In [1]: import numpy as np

In [2]: from numpy import linalg as LA

In [3]: np.set_printoptions(precision=3, suppress=True, linewidth=140)

In [4]: u = np.array([0, 0, 2])

In [5]: r1 = np.array([8, 4, 6, 9])

In [6]: feats = np.outer(u, r1)

In [7]: feats
Out[7]: 
array([[ 0,  0,  0,  0],
       [ 0,  0,  0,  0],
       [16,  8, 12, 18]])

In [8]: # row 2 dominates

In [9]: round(float(LA.norm(feats, 2) / LA.norm(feats)), 3)
Out[9]: 1.0

In [10]: LA.matrix_rank(feats, rtol=0.1)
Out[10]: np.int64(1)

In [11]: U, s, VT = LA.svd(feats)

In [12]: vecs = VT[:(s > 1e-8).sum()]

In [13]: rng = np.random.default_rng(3762)

In [14]: vec = feats[1] + -2 * feats[0] + rng.integers(2) * np.eye(4)[3]

In [15]: vec
Out[15]: array([0., 0., 0., 0.])

In [16]: np.diag(vecs.T @ vecs)
Out[16]: array([0.325, 0.081, 0.183, 0.411])

In [17]: gram = feats.T @ feats

In [18]: LA.svd(feats, compute_uv=False) ** 2
Out[18]: array([788.,   0.,   0.])

In [19]: LA.matrix_rank(gram)
Out[19]: np.int64(1)

In [20]: np.trace(gram), (feats ** 2).sum()
Out[20]: (np.int64(788), np.int64(788))

In [21]: data = np.load("x.npy")

In [22]: data
Out[22]: 
array([[ -5,  -1,   0],
       [ -9,  -7,  -8],
       [ -6,   1, -17],
       [-10,  -2, -17],
       [ -3,  -3, -17],
       [ -3,   5, -10],
       [  0,   9,  -6],
       [  2,  11,  -9],
       [  9,   6, -10],
       [ 14,  -3,  -6],
       [ 15, -10,  -2],
       [ 21,  -5,  -3],
       [ 15,  -9,   4],
       [ 23,  -6,  -2],
       [ 30,  -5,   6]])

In [23]: gram = np.cov(data, rowvar=False)

In [24]: data.std(axis=0)
Out[24]: array([12.341,  6.213,  6.956])

In [25]: LA.eigvalsh(gram)[::-1]
Out[25]: array([202.982,  33.661,  19.718])

In [26]: np.median(data, axis=0)
Out[26]: array([ 2., -3., -6.])

In [27]: Xs = data - data.mean(axis=0)

In [28]: vecs = LA.svd(Xs)[2][:2]

In [29]: out = Xs - Xs @ vecs.T @ vecs

In [30]: np.round(np.cov(Xs @ vecs.T, rowvar=False), 3) + 0
Out[30]: 
array([[202.982,   0.   ],
       [  0.   ,  33.661]])

In [31]: out.std(axis=0)
Out[31]: array([1.57 , 1.017, 3.861])

In [32]: Z = data[[10, 5]].astype(float)

In [33]: for _ in range(5):
    ...:     z = LA.norm(data[:, None] - Z, axis=-1).argmin(axis=1)
    ...:     Z = np.array([data[z == j].mean(axis=0) for j in range(2)])
    ...: 

In [34]: z
Out[34]: array([1, 1, 1, 1, 1, 1, 1, 1, 1, 0, 0, 0, 0, 0, 0])

In [35]: Z
Out[35]: 
array([[ 19.667,  -6.333,  -0.5  ],
       [ -2.778,   2.111, -10.444]])

In [36]: np.bincount(z)
Out[36]: array([6, 9])
